In [1]: import numpy as np

In [2]: np.set_printoptions(suppress=True, linewidth=160)

In [3]: def rd(a):
   ...:     return np.round(a, 3) + 0
   ...: 

In [4]: E = np.load("block18.npy")

In [5]: E
Out[5]: 
array([[ -6.12 ,   6.616,   0.072,  -2.172],
       [ -2.527,   1.743,  -2.255,   1.69 ],
       [ -4.594, -10.234, -13.727,   6.865],
       [  4.946,   5.818,   7.855,   4.488],
       [  0.573,   0.622,   5.426,   3.163],
       [ -2.567,   1.512,   6.394,  -1.387],
       [  3.066,  -4.296,  16.391,  -1.803],
       [-11.335,  -8.519,   3.033,   1.109],
       [  0.819,  -3.503,   4.34 ,   0.543],
       [ -4.169,  -7.09 , -15.417,  -1.014],
       [ -0.818,  -2.735,  -3.787,   0.477],
       [ 12.217,  -0.746,  -7.781,   0.845],
       [  6.731,  -0.088,  -4.563,   1.294]])

In [6]: Xc = E - E.mean(axis=0)

In [7]: vecs = np.linalg.svd(Xc)[2][:3]

In [8]: other = Xc - Xc @ vecs.T @ vecs

In [9]: rd(np.linalg.norm(other) / np.linalg.norm(Xc))
Out[9]: np.float64(0.198)

In [10]: np.linalg.norm(other, axis=1).round(6).argmax()
Out[10]: np.int64(3)

In [11]: rd(np.cov(Xc @ vecs.T, rowvar=False))
Out[11]: 
array([[86.088,  0.   ,  0.   ],
       [ 0.   , 40.134,  0.   ],
       [ 0.   ,  0.   , 17.638]])

In [12]: blk = np.stack([E, 3 * E, E[::-1]])

In [13]: rd(np.einsum("bij,cij->bc", blk, blk))
Out[13]: 
array([[ 1847.998,  5543.993,    97.772],
       [ 5543.993, 16631.978,   293.316],
       [   97.772,   293.316,  1847.998]])

In [14]: np.linalg.matrix_rank(blk.reshape(3, -1))
Out[14]: np.int64(2)

In [15]: (blk @ E.T).shape
Out[15]: (3, 13, 13)

In [16]: np.linalg.matrix_rank(blk)
Out[16]: array([4, 4, 4])

In [17]: blk.shape
Out[17]: (3, 13, 4)

In [18]: rng = np.random.default_rng(25)

In [19]: idx = rng.permutation(4)

In [20]: other = E[:, idx] * rng.choice([-1, 1], 4)

In [21]: other
Out[21]: 
array([[ -6.616,  -0.072,   2.172,  -6.12 ],
       [ -1.743,   2.255,  -1.69 ,  -2.527],
       [ 10.234,  13.727,  -6.865,  -4.594],
       [ -5.818,  -7.855,  -4.488,   4.946],
       [ -0.622,  -5.426,  -3.163,   0.573],
       [ -1.512,  -6.394,   1.387,  -2.567],
       [  4.296, -16.391,   1.803,   3.066],
       [  8.519,  -3.033,  -1.109, -11.335],
       [  3.503,  -4.34 ,  -0.543,   0.819],
       [  7.09 ,  15.417,   1.014,  -4.169],
       [  2.735,   3.787,  -0.477,  -0.818],
       [  0.746,   7.781,  -0.845,  12.217],
       [  0.088,   4.563,  -1.294,   6.731]])

In [22]: Uu, _, VT = np.linalg.svd(E.T @ other)

In [23]: rd(Uu @ VT)
Out[23]: 
array([[ 0.,  0.,  0.,  1.],
       [-1.,  0.,  0.,  0.],
       [ 0., -1.,  0.,  0.],
       [ 0.,  0., -1.,  0.]])

In [24]: rd(np.linalg.lstsq(E, other)[0])
Out[24]: 
array([[ 0.,  0.,  0.,  1.],
       [-1.,  0.,  0.,  0.],
       [ 0., -1.,  0.,  0.],
       [ 0.,  0., -1.,  0.]])

In [25]: gram = np.cov(E, rowvar=False)

In [26]: rd(np.corrcoef(E.T))
Out[26]: 
array([[ 1.   ,  0.33 ,  0.082,  0.076],
       [ 0.33 ,  1.   ,  0.371, -0.198],
       [ 0.082,  0.371,  1.   , -0.264],
       [ 0.076, -0.198, -0.264,  1.   ]])

In [27]: rd(E.std(axis=0))
Out[27]: array([5.86 , 4.931, 8.568, 2.479])

In [28]: rd(np.polyfit(E[:, 1], E[:, 0], 1))
Out[28]: array([0.392, 0.34 ])

In [29]: gram.shape
Out[29]: (4, 4)

In [30]: rd(np.linalg.eigvalsh(gram)[::-1])
Out[30]: array([86.088, 40.134, 17.638,  5.872])

In [31]: np.argsort(-E.std(axis=0).round(6), kind="stable")
Out[31]: array([2, 0, 1, 3])

In [32]: rd(np.corrcoef(E[:, 1], E[:, 0])[0, 1])
Out[32]: np.float64(0.33)

In [33]: m1 = np.load("mat.npy")

In [34]: rd(m1)
Out[34]: 
array([[0.286, 0.143, 0.214, 0.   , 0.143, 0.   , 0.214],
       [0.2  , 0.1  , 0.2  , 0.   , 0.   , 0.2  , 0.3  ],
       [0.3  , 0.2  , 0.1  , 0.2  , 0.1  , 0.1  , 0.   ],
       [0.231, 0.231, 0.   , 0.231, 0.231, 0.   , 0.077],
       [0.231, 0.154, 0.   , 0.154, 0.077, 0.231, 0.154],
       [0.   , 0.091, 0.   , 0.182, 0.273, 0.182, 0.273],
       [0.111, 0.111, 0.222, 0.   , 0.333, 0.   , 0.222]])

In [35]: ang = np.radians(60)

In [36]: r_ = np.eye(7)

In [37]: r_[2, 2] = r_[3, 3] = np.cos(ang)

In [38]: r_[2, 3], r_[3, 2] = -np.sin(ang), np.sin(ang)

In [39]: rd(r_)
Out[39]: 
array([[ 1.   ,  0.   ,  0.   ,  0.   ,  0.   ,  0.   ,  0.   ],
       [ 0.   ,  1.   ,  0.   ,  0.   ,  0.   ,  0.   ,  0.   ],
       [ 0.   ,  0.   ,  0.5  , -0.866,  0.   ,  0.   ,  0.   ],
       [ 0.   ,  0.   ,  0.866,  0.5  ,  0.   ,  0.   ,  0.   ],
       [ 0.   ,  0.   ,  0.   ,  0.   ,  1.   ,  0.   ,  0.   ],
       [ 0.   ,  0.   ,  0.   ,  0.   ,  0.   ,  1.   ,  0.   ],
       [ 0.   ,  0.   ,  0.   ,  0.   ,  0.   ,  0.   ,  1.   ]])

In [40]: other = m1 @ r_.T

In [41]: rd(np.linalg.det(r_)), np.trace(r_)
Out[41]: (np.float64(1.0), np.float64(6.0))

In [42]: rd(other)
Out[42]: 
array([[ 0.286,  0.143,  0.107,  0.186,  0.143,  0.   ,  0.214],
       [ 0.2  ,  0.1  ,  0.1  ,  0.173,  0.   ,  0.2  ,  0.3  ],
       [ 0.3  ,  0.2  , -0.123,  0.187,  0.1  ,  0.1  ,  0.   ],
       [ 0.231,  0.231, -0.2  ,  0.115,  0.231,  0.   ,  0.077],
       [ 0.231,  0.154, -0.133,  0.077,  0.077,  0.231,  0.154],
       [ 0.   ,  0.091, -0.157,  0.091,  0.273,  0.182,  0.273],
       [ 0.111,  0.111,  0.111,  0.192,  0.333,  0.   ,  0.222]])

In [43]: rd(np.abs(other - m1).max(axis=0))
Out[43]: array([0.   , 0.   , 0.223, 0.192, 0.   , 0.   , 0.   ])

In [44]: np.allclose(np.linalg.norm(m1, axis=1), np.linalg.norm(other, axis=1))
Out[44]: True

In [45]: x = np.array([0, 1, 2, 1, 0, 0, 0])

In [46]: rd(m1 @ (2 * x))
Out[46]: array([1.143, 1.   , 1.2  , 0.923, 0.615, 0.545, 1.111])

In [47]: rd(m1 * x)
Out[47]: 
array([[0.   , 0.143, 0.429, 0.   , 0.   , 0.   , 0.   ],
       [0.   , 0.1  , 0.4  , 0.   , 0.   , 0.   , 0.   ],
       [0.   , 0.2  , 0.2  , 0.2  , 0.   , 0.   , 0.   ],
       [0.   , 0.231, 0.   , 0.231, 0.   , 0.   , 0.   ],
       [0.   , 0.154, 0.   , 0.154, 0.   , 0.   , 0.   ],
       [0.   , 0.091, 0.   , 0.182, 0.   , 0.   , 0.   ],
       [0.   , 0.111, 0.444, 0.   , 0.   , 0.   , 0.   ]])

In [48]: (m1 @ x).argmax()
Out[48]: np.int64(2)

In [49]: rd((m1 * x).sum(axis=1))
Out[49]: array([0.571, 0.5  , 0.6  , 0.462, 0.308, 0.273, 0.556])

In [50]: other = np.linalg.inv(m1)

In [51]: rd(m1 @ other)
Out[51]: 
array([[1., 0., 0., 0., 0., 0., 0.],
       [0., 1., 0., 0., 0., 0., 0.],
       [0., 0., 1., 0., 0., 0., 0.],
       [0., 0., 0., 1., 0., 0., 0.],
       [0., 0., 0., 0., 1., 0., 0.],
       [0., 0., 0., 0., 0., 1., 0.],
       [0., 0., 0., 0., 0., 0., 1.]])

In [52]: rd(np.linalg.cond(m1))
Out[52]: np.float64(47.165)

In [53]: np.allclose(other, m1.T)
Out[53]: False

In [54]: (np.abs(other) > 1e-9).astype(int)
Out[54]: 
array([[1, 1, 1, 1, 1, 1, 1],
       [1, 1, 1, 1, 1, 1, 1],
       [1, 1, 1, 1, 1, 1, 1],
       [1, 1, 1, 1, 1, 1, 1],
       [1, 1, 1, 1, 1, 1, 1],
       [1, 1, 1, 1, 1, 1, 1],
       [1, 1, 1, 1, 1, 1, 1]])

In [55]: D = np.linalg.norm(E[:, None] - E[None], axis=-1)

In [56]: rd(D[:5, :5])
Out[56]: 
array([[ 0.   ,  7.549, 23.629, 15.1  , 11.741],
       [ 7.549,  0.   , 17.496, 13.509,  8.487],
       [23.629, 17.496,  0.   , 28.638, 22.915],
       [15.1  , 13.509, 28.638,  0.   ,  7.333],
       [11.741,  8.487, 22.915,  7.333,  0.   ]])

In [57]: rd(D[12])
Out[57]: array([15.607,  9.724, 18.607, 14.229, 11.904, 14.706, 21.904, 21.335, 11.245, 17.058,  8.079,  6.41 ,  0.   ])

In [58]: D.shape
Out[58]: (13, 13)

In [59]: np.flatnonzero(D[12] < D.mean() / 2)
Out[59]: array([11, 12])

In [60]: np.unravel_index(D.round(6).argmax(), D.shape)
Out[60]: (np.int64(2), np.int64(6))

In [61]: m1 @ np.ones(7)
Out[61]: array([1., 1., 1., 1., 1., 1., 1.])

In [62]: rd(np.sort(np.abs(np.linalg.eigvals(m1)))[::-1])
Out[62]: array([1.   , 0.273, 0.172, 0.172, 0.138, 0.138, 0.04 ])

In [63]: pr = np.eye(7)[1]

In [64]: for _ in range(5):
    ...:     pr = pr @ m1
    ...:     print(pr.round(3))
    ...: 
[0.2 0.1 0.2 0.  0.  0.2 0.3]
[0.17  0.13  0.15  0.076 0.203 0.076 0.194]
[0.206 0.145 0.121 0.093 0.158 0.102 0.177]
[0.201 0.143 0.124 0.088 0.162 0.096 0.186]
[0.202 0.143 0.125 0.088 0.162 0.096 0.185]

In [65]: A = np.load("x.npy")

In [66]: rd(A)
Out[66]: 
array([[0.243, 0.216, 0.   , 0.054, 0.243, 0.054, 0.189],
       [0.148, 0.185, 0.167, 0.111, 0.148, 0.167, 0.074],
       [0.195, 0.024, 0.22 , 0.098, 0.195, 0.073, 0.195],
       [0.091, 0.159, 0.136, 0.114, 0.182, 0.182, 0.136],
       [0.257, 0.029, 0.143, 0.114, 0.2  , 0.057, 0.2  ],
       [0.097, 0.29 , 0.032, 0.097, 0.194, 0.097, 0.194],
       [0.061, 0.212, 0.061, 0.182, 0.121, 0.182, 0.182]])

In [67]: idx = rng.permutation(7)

In [68]: idx
Out[68]: array([4, 6, 3, 5, 1, 0, 2])

In [69]: other = A[idx][:, idx]

In [70]: np.allclose(other, A)
Out[70]: False

In [71]: rd(np.linalg.det(other)), rd(np.linalg.det(A[idx]))
Out[71]: (np.float64(0.0), np.float64(0.0))

In [72]: rd(other)
Out[72]: 
array([[0.2  , 0.2  , 0.114, 0.057, 0.029, 0.257, 0.143],
       [0.121, 0.182, 0.182, 0.182, 0.212, 0.061, 0.061],
       [0.182, 0.136, 0.114, 0.182, 0.159, 0.091, 0.136],
       [0.194, 0.194, 0.097, 0.097, 0.29 , 0.097, 0.032],
       [0.148, 0.074, 0.111, 0.167, 0.185, 0.148, 0.167],
       [0.243, 0.189, 0.054, 0.054, 0.216, 0.243, 0.   ],
       [0.195, 0.195, 0.098, 0.073, 0.024, 0.195, 0.22 ]])

In [73]: rd(np.sort(np.abs(np.linalg.eigvals(other))))
Out[73]: array([0.011, 0.062, 0.082, 0.155, 0.165, 0.165, 1.   ])

In [74]: rd(np.linalg.det(other))
Out[74]: np.float64(0.0)

In [75]: rd(np.trace(other))
Out[75]: np.float64(1.24)

In [76]: r0 = np.array([-1, -3, 1, 1, 2, 0, -1]) + 0.5

In [77]: feats = np.outer(r0, r0) / (r0 @ r0)

In [78]: rd(feats)
Out[78]: 
array([[ 0.014,  0.07 , -0.042, -0.042, -0.07 , -0.014,  0.014],
       [ 0.07 ,  0.352, -0.211, -0.211, -0.352, -0.07 ,  0.07 ],
       [-0.042, -0.211,  0.127,  0.127,  0.211,  0.042, -0.042],
       [-0.042, -0.211,  0.127,  0.127,  0.211,  0.042, -0.042],
       [-0.07 , -0.352,  0.211,  0.211,  0.352,  0.07 , -0.07 ],
       [-0.014, -0.07 ,  0.042,  0.042,  0.07 ,  0.014, -0.014],
       [ 0.014,  0.07 , -0.042, -0.042, -0.07 , -0.014,  0.014]])

In [79]: w, vecs = np.linalg.eigh(feats)

In [80]: rd(np.abs(vecs[:, -1]))
Out[80]: array([0.119, 0.593, 0.356, 0.356, 0.593, 0.119, 0.119])

In [81]: (w > 1e-8).sum(), (w < -1e-8).sum()
Out[81]: (np.int64(1), np.int64(0))

In [82]: rd(w)
Out[82]: array([0., 0., 0., 0., 0., 0., 1.])

In [83]: np.abs(vecs[:, -1]).round(6).argmax()
Out[83]: np.int64(1)

In [84]: rd(vecs @ np.diag(w) @ vecs.T)
Out[84]: 
array([[ 0.014,  0.07 , -0.042, -0.042, -0.07 , -0.014,  0.014],
       [ 0.07 ,  0.352, -0.211, -0.211, -0.352, -0.07 ,  0.07 ],
       [-0.042, -0.211,  0.127,  0.127,  0.211,  0.042, -0.042],
       [-0.042, -0.211,  0.127,  0.127,  0.211,  0.042, -0.042],
       [-0.07 , -0.352,  0.211,  0.211,  0.352,  0.07 , -0.07 ],
       [-0.014, -0.07 ,  0.042,  0.042,  0.07 ,  0.014, -0.014],
       [ 0.014,  0.07 , -0.042, -0.042, -0.07 , -0.014,  0.014]])

In [85]: rd(np.linalg.svd(feats, compute_uv=False))
Out[85]: array([1., 0., 0., 0., 0., 0., 0.])

In [86]: Uu, sigma, VT = np.linalg.svd(feats)

In [87]: vecs = VT[:(sigma > 1e-8).sum()]

In [88]: x = feats[4] + 5 * feats[6] + rng.integers(2) * np.eye(7)[4]

In [89]: rd(x)
Out[89]: array([0., 0., 0., 0., 1., 0., 0.])

In [90]: rd(np.diag(vecs.T @ vecs))
Out[90]: array([0.014, 0.352, 0.127, 0.127, 0.352, 0.014, 0.014])

In [91]: np.allclose(vecs.T @ vecs @ x, x)
Out[91]: False

In [92]: Uu, sigma, VT = np.linalg.svd(feats)

In [93]: np.argmax(sigma[:-1] / (sigma[1:] + 1e-6)) + 1
Out[93]: np.int64(1)

In [94]: other = Uu[:, :1] @ np.diag(sigma[:1]) @ VT[:1]

In [95]: rd(np.abs(feats - other).max())
Out[95]: np.float64(0.0)

In [96]: np.linalg.matrix_rank(other)
Out[96]: np.int64(1)

In [97]: rd(other)
Out[97]: 
array([[ 0.014,  0.07 , -0.042, -0.042, -0.07 , -0.014,  0.014],
       [ 0.07 ,  0.352, -0.211, -0.211, -0.352, -0.07 ,  0.07 ],
       [-0.042, -0.211,  0.127,  0.127,  0.211,  0.042, -0.042],
       [-0.042, -0.211,  0.127,  0.127,  0.211,  0.042, -0.042],
       [-0.07 , -0.352,  0.211,  0.211,  0.352,  0.07 , -0.07 ],
       [-0.014, -0.07 ,  0.042,  0.042,  0.07 ,  0.014, -0.014],
       [ 0.014,  0.07 , -0.042, -0.042, -0.07 , -0.014,  0.014]])

In [98]: np.linalg.matrix_rank(feats, rtol=0.05)
Out[98]: np.int64(1)

In [99]: rd(np.linalg.norm(feats - other) / np.linalg.norm(feats))
Out[99]: np.float64(0.0)
